In [1]: import numpy as np

In [2]: import numpy.linalg as la

In [3]: np.set_printoptions(suppress=True, linewidth=140)

In [4]: mat = np.load("layer3.npy")

In [5]: mat
Out[5]: 
array([[-0.7, -0.9, -1.3, -0.6,  0.1],
       [-0.5, -2.2, -1.5,  0.6, -0.6],
       [-0.1, -0.9, -0.5,  0.1, -1.7],
       [-1.2, -0.1,  0.9,  1.8,  0.4],
       [ 1. , -0.8, -0.3, -1.1, -1.5]])

In [6]: x = np.array([8, -1, 9, -4, -6])

In [7]: y = mat @ x

In [8]: y.round(2)
Out[8]: array([-14.6, -14.1,   5.4, -11. ,  19.5])

In [9]: np.round(la.solve(mat.T, mat[0]), 2) + 0
Out[9]: array([1., 0., 0., 0., 0.])

In [10]: np.round(la.solve(mat, -1 * y), 2)
Out[10]: array([-8.,  1., -9.,  4.,  6.])

In [11]: np.round(la.solve(mat, mat[:, 0]), 2) + 0
Out[11]: array([1., 0., 0., 0., 0.])

In [12]: np.round(la.solve(mat, y), 2)
Out[12]: array([ 8., -1.,  9., -4., -6.])

In [13]: u, r1 = mat[1], mat[3]

In [14]: u @ u
Out[14]: np.float64(8.06)

In [15]: pr = (u @ r1) / (u @ u) * u

In [16]: np.round(la.norm(u + r1) ** 2 + la.norm(u - r1) ** 2, 2)
Out[16]: np.float64(27.44)

In [17]: pr.round(2)
Out[17]: array([-0.02, -0.08, -0.06,  0.02, -0.02])

In [18]: round(float(la.eigvals(mat).sum().real), 2)
Out[18]: -3.1

In [19]: np.kron(np.eye(2, dtype=int), mat)
Out[19]: 
array([[-0.7, -0.9, -1.3, -0.6,  0.1, -0. , -0. , -0. , -0. ,  0. ],
       [-0.5, -2.2, -1.5,  0.6, -0.6, -0. , -0. , -0. ,  0. , -0. ],
       [-0.1, -0.9, -0.5,  0.1, -1.7, -0. , -0. , -0. ,  0. , -0. ],
       [-1.2, -0.1,  0.9,  1.8,  0.4, -0. , -0. ,  0. ,  0. ,  0. ],
       [ 1. , -0.8, -0.3, -1.1, -1.5,  0. , -0. , -0. , -0. , -0. ],
       [-0. , -0. , -0. , -0. ,  0. , -0.7, -0.9, -1.3, -0.6,  0.1],
       [-0. , -0. , -0. ,  0. , -0. , -0.5, -2.2, -1.5,  0.6, -0.6],
       [-0. , -0. , -0. ,  0. , -0. , -0.1, -0.9, -0.5,  0.1, -1.7],
       [-0. , -0. ,  0. ,  0. ,  0. , -1.2, -0.1,  0.9,  1.8,  0.4],
       [ 0. , -0. , -0. , -0. , -0. ,  1. , -0.8, -0.3, -1.1, -1.5]])

In [20]: round(float(la.det(mat.T)), 2)
Out[20]: 4.62

In [21]: arr = np.loadtxt("mat.csv", delimiter=",")

In [22]: arr.round(2)
Out[22]: 
array([[-2.44, -2.14,  9.46],
       [-8.33,  5.44, -0.98],
       [ 6.73, -1.3 , -7.28],
       [-2.59,  4.79, -8.39],
       [-6.89,  5.83, -4.3 ],
       [ 8.69, -4.45, -2.16],
       [-7.15,  1.76,  6.77],
       [ 2.1 , -4.58,  8.64],
       [-7.6 ,  2.3 ,  6.07],
       [ 1.96,  2.44, -9.5 ],
       [-8.49,  3.73,  3.74],
       [ 8.13, -5.58,  1.68],
       [ 0.72,  3.18, -9.45],
       [-2.19,  4.62, -8.59],
       [-8.29,  5.47, -1.13],
       [ 6.05, -5.77,  5.48],
       [ 0.92,  3.07, -9.47]])

In [23]: d = la.norm(arr[:, None] - arr[None], axis=-1)

In [24]: d[6].round(6).argsort(kind="stable")[:4]
Out[24]: array([ 6,  8, 10,  0])

In [25]: np.flatnonzero(d[6] < d.mean() / 2)
Out[25]: array([ 6,  8, 10])

In [26]: d[:5, :5].round(2)
Out[26]: 
array([[ 0.  , 14.18, 19.11, 19.14, 16.51],
       [14.18,  0.  , 17.67,  9.4 ,  3.65],
       [19.11, 17.67,  0.  , 11.19, 15.66],
       [19.14,  9.4 , 11.19,  0.  ,  6.02],
       [16.51,  3.65, 15.66,  6.02,  0.  ]])

In [27]: la.matrix_rank(d ** 2)
Out[27]: np.int64(3)

In [28]: np.round(la.norm(arr, axis=1), 2)
Out[28]: array([10., 10., 10., 10., 10., 10., 10., 10., 10., 10., 10., 10., 10., 10., 10., 10., 10.])

In [29]: (d + 1e9 * np.eye(17)).round(6).argmin(axis=1)
Out[29]: array([ 7, 14,  5, 13, 14, 11,  8, 15,  6, 16,  8,  5, 16,  3,  1, 11, 12])

In [30]: out = mat / la.norm(mat, axis=1, keepdims=True)

In [31]: G = out @ out.T

In [32]: np.round(np.degrees(np.arccos(np.clip(G[4, 3], -1, 1))), 2)
Out[32]: np.float64(137.1)

In [33]: np.argwhere(np.triu(np.abs(G) > 0.95, 1))
Out[33]: array([], shape=(0, 2), dtype=int64)

In [34]: G.round(2)
Out[34]: 
array([[ 1.  ,  0.74,  0.36, -0.29,  0.22],
       [ 0.74,  1.  ,  0.68,  0.05,  0.3 ],
       [ 0.36,  0.68,  1.  , -0.16,  0.71],
       [-0.29,  0.05, -0.16,  1.  , -0.73],
       [ 0.22,  0.3 ,  0.71, -0.73,  1.  ]])

In [35]: (G - 2 * np.eye(5)).round(6).argmax(axis=1)
Out[35]: array([1, 0, 4, 1, 2])

In [36]: data = np.diag(np.array([5, 1, 4, 3, 4])) + -1 * np.eye(5, k=1) + -1 * np.eye(5, k=-1)

In [37]: data
Out[37]: 
array([[ 5., -1.,  0.,  0.,  0.],
       [-1.,  1., -1.,  0.,  0.],
       [ 0., -1.,  4., -1.,  0.],
       [ 0.,  0., -1.,  3., -1.],
       [ 0.,  0.,  0., -1.,  4.]])

In [38]: x = np.array([2, 2, 0, 1, 2])

In [39]: h = np.maximum(data @ x, 0)

In [40]: np.flatnonzero(h > 1e-9)
Out[40]: array([0, 3, 4])
